$ python -q
>>> import numpy as np
>>> np.set_printoptions(precision=3, suppress=True, linewidth=120)
>>> tidy = lambda a: np.round(a, 3) + 0
>>> feats = np.loadtxt("mat.csv", delimiter=",")
>>> print(tidy(feats))
[[0.692 0.462]
 [0.462 0.308]]
>>> # rows and columns are dependent
>>> print(tidy(feats.reshape(-1, 2)))
[[0.692 0.462]
 [0.462 0.308]]
>>> print(tidy(feats.reshape(2, -1)))
[[0.692 0.462]
 [0.462 0.308]]
>>> blk = feats.reshape(2, 2, -1)
>>> print(tidy(blk[:, 0]))
[[0.692]
 [0.462]]
>>> vals, vecs = np.linalg.eigh(feats)
>>> x0 = np.array([2, 3])
>>> print(tidy(np.linalg.eigvalsh(feats[1:, 1:])))
[0.308]
>>> print((np.sign(vecs[:, -1].round(6)) == np.sign(vecs[0, -1].round(6))).astype(int))
[1 1]
>>> x0 = np.array([3, 5])
>>> print(tidy(feats @ x0))
[4.385 2.923]
>>> print(tidy(np.trace(feats)))
1.0
>>> print(tidy(np.eye(2) - feats))
[[ 0.308 -0.462]
 [-0.462  0.692]]
>>> print(tidy(feats @ feats @ x0))
[4.385 2.923]
>>> print(tidy((x0 - feats @ x0) @ (feats @ x0)))
0.0
>>> print(tidy(np.linalg.eigvalsh(2 * feats - np.eye(2))))
[-1.  1.]
>>> print(tidy(np.linalg.norm(feats, axis=0)))
[0.832 0.555]
>>> print(tidy(np.linalg.norm(feats[0], 1)), tidy(np.linalg.norm(feats[0], np.inf)))
1.154 0.692
>>> print(tidy(np.linalg.norm(feats, 2)))
1.0
>>> print(tidy(feats[0] @ feats[1]))
0.462
>>> print(tidy(np.linalg.norm(feats[0] - feats[1])))
0.277
>>> print(np.linalg.norm(feats, axis=1).argmax())
0
>>> mat = np.array([[0.0, 0.0, 0.0, -1.0, -2.0],
...     [0.0, 0.0, 0.0, 0.0, 1.0],
...     [0.0, 0.0, 0.0, -2.0, 1.0],
...     [-1.0, 0.0, -2.0, 0.0, 0.0],
...     [-2.0, 1.0, 1.0, 0.0, 0.0]])
>>> # rows and columns are dependent
>>> proj = np.triu(np.array([[9, 7, 3, 6, 1],
...     [2, 0, 0, 3, 3],
...     [0, 5, 3, 1, 0],
...     [8, 4, 5, 0, 3],
...     [2, 5, 6, 3, 1]]), 1) + np.eye(5)
>>> other = proj @ mat @ np.linalg.inv(proj)
>>> print(other)
[[  -8.   57.   13. -143.  274.]
 [  -9.   66.   24. -168.  316.]
 [  -1.    7.    1.  -18.   35.]
 [  -7.   52.   22. -136.  259.]
 [  -2.   15.    7.  -40.   77.]]
>>> print(tidy(np.poly(other)))
[  1.   0. -11.   0.  30.   0.]
>>> print(tidy(np.linalg.det(2 * mat)), tidy(np.linalg.det(mat)))
0.0 0.0
>>> print(np.einsum("ij,ji->", mat, mat))
22.0
>>> print(tidy(np.linalg.det(mat[::-1])))
0.0
>>> print(np.einsum("ii->", mat))
0.0
>>> m1 = np.array([[1.0, 1.0, 3.0, 0.0],
...     [-1.0, 2.0, 1.0, 3.0],
...     [0.0, 0.0, -6.0, 4.0],
...     [0.0, 0.0, 5.0, 7.0]])
>>> print(np.allclose(m1 @ m1.T, m1.T @ m1))
False
>>> print((m1 + m1.T) / 2)
[[ 1.   0.   1.5  0. ]
 [ 0.   2.   0.5  1.5]
 [ 1.5  0.5 -6.   4.5]
 [ 0.   1.5  4.5  7. ]]
>>> print(tidy(np.abs(np.linalg.eigvals(m1)).max()))
8.39
>>> print(np.trace(m1))
4.0
>>> m1.inv()
Traceback (most recent call last):
  File "<python-input-42>", line 1, in <module>
    m1.inv()
    ^^^^^^
AttributeError: 'numpy.ndarray' object has no attribute 'inv'
>>> print(tidy(np.linalg.matrix_power(m1, 3)))
[[  -3.    6.  162.   58.]
 [  -6.    3.  101.  258.]
 [   0.    0. -316.  252.]
 [   0.    0.  315.  503.]]
>>> print(np.allclose(m1, m1.T))
False
>>> print(tidy(np.sort(np.abs(np.linalg.eigvals(m1)))))
[1.732 1.732 7.39  8.39 ]
>>> other = np.array([[4, 3, 1], [4, 1, 4], [4, 3, 0], [0, 0, 2]])
>>> print(m1 @ other)
[[ 20.  13.   5.]
 [  8.   2.  13.]
 [-24. -18.   8.]
 [ 20.  15.  14.]]
>>> print(np.einsum("ik,kj->ji", m1, other))
[[ 20.   8. -24.  20.]
 [ 13.   2. -18.  15.]
 [  5.  13.   8.  14.]]
>>> print(np.linalg.matrix_rank(m1 @ other))
3
>>> print(np.linalg.matrix_rank(np.vstack([m1, other.T])))
4
>>> other @ m1
Traceback (most recent call last):
  File "<python-input-51>", line 1, in <module>
    other @ m1
    ~~~~~~^~~~
ValueError: matmul: Input operand 1 has a mismatch in its core dimension 0, with gufunc signature (n?,k),(k,m?)->(n?,m?) (size 4 is different from 3)
>>> print(np.einsum("ij,ij->i", m1, m1))
[11. 15. 52. 74.]
>>> other = m1 / np.linalg.norm(m1, axis=1, keepdims=True)
>>> cov = other @ other.T
>>> print(tidy(cov))
[[ 1.     0.311 -0.753  0.526]
 [ 0.311  1.     0.215  0.78 ]
 [-0.753  0.215  1.    -0.032]
 [ 0.526  0.78  -0.032  1.   ]]
>>> print(np.argwhere(np.triu(np.abs(cov) > 0.95, 1)))
[]
>>> vals, vecs = np.linalg.eig(cov)
>>> print(tidy(cov @ vecs[:, 0] - vals[0] * vecs[:, 0]))
[0. 0. 0. 0.]
>>> print(tidy(np.prod(vals)))
0.054
>>> print(tidy(vals))
[2.181 1.547 0.088 0.184]
>>> print(tidy(np.sort(np.linalg.eigvals(cov.T))))
[0.088 0.184 1.547 2.181]
>>> rng = np.random.default_rng(801)
>>> idx = rng.permutation(4)
>>> print(idx)
[2 1 3 0]
>>> other = m1[idx][:, idx]
>>> print(tidy(np.sort(np.abs(np.linalg.eigvals(other)))))
[1.732 1.732 7.39  8.39 ]
>>> print(np.trace(other))
4.0
>>> A = np.array([[0, 0, 0, -8, -4, -2],
...     [0, 0, 0, -4, -8, 0],
...     [0, 0, 0, -2, -4, -6],
...     [0, 0, 0, 0, 0, 0],
...     [0, 0, 0, 0, 0, 0],
...     [0, 0, 0, 0, 0, 0]])
>>> print(tidy(np.linalg.norm(A, 2) / np.linalg.norm(A)))
0.893
>>> print(np.linalg.cond(A) > 100)
True
>>> print(np.linalg.matrix_rank(A, rtol=0.1))
3
>>> print([round(float(x), 3) for x in np.linalg.svd(A, compute_uv=False)[:3]])
[13.251, 5.176, 4.2]
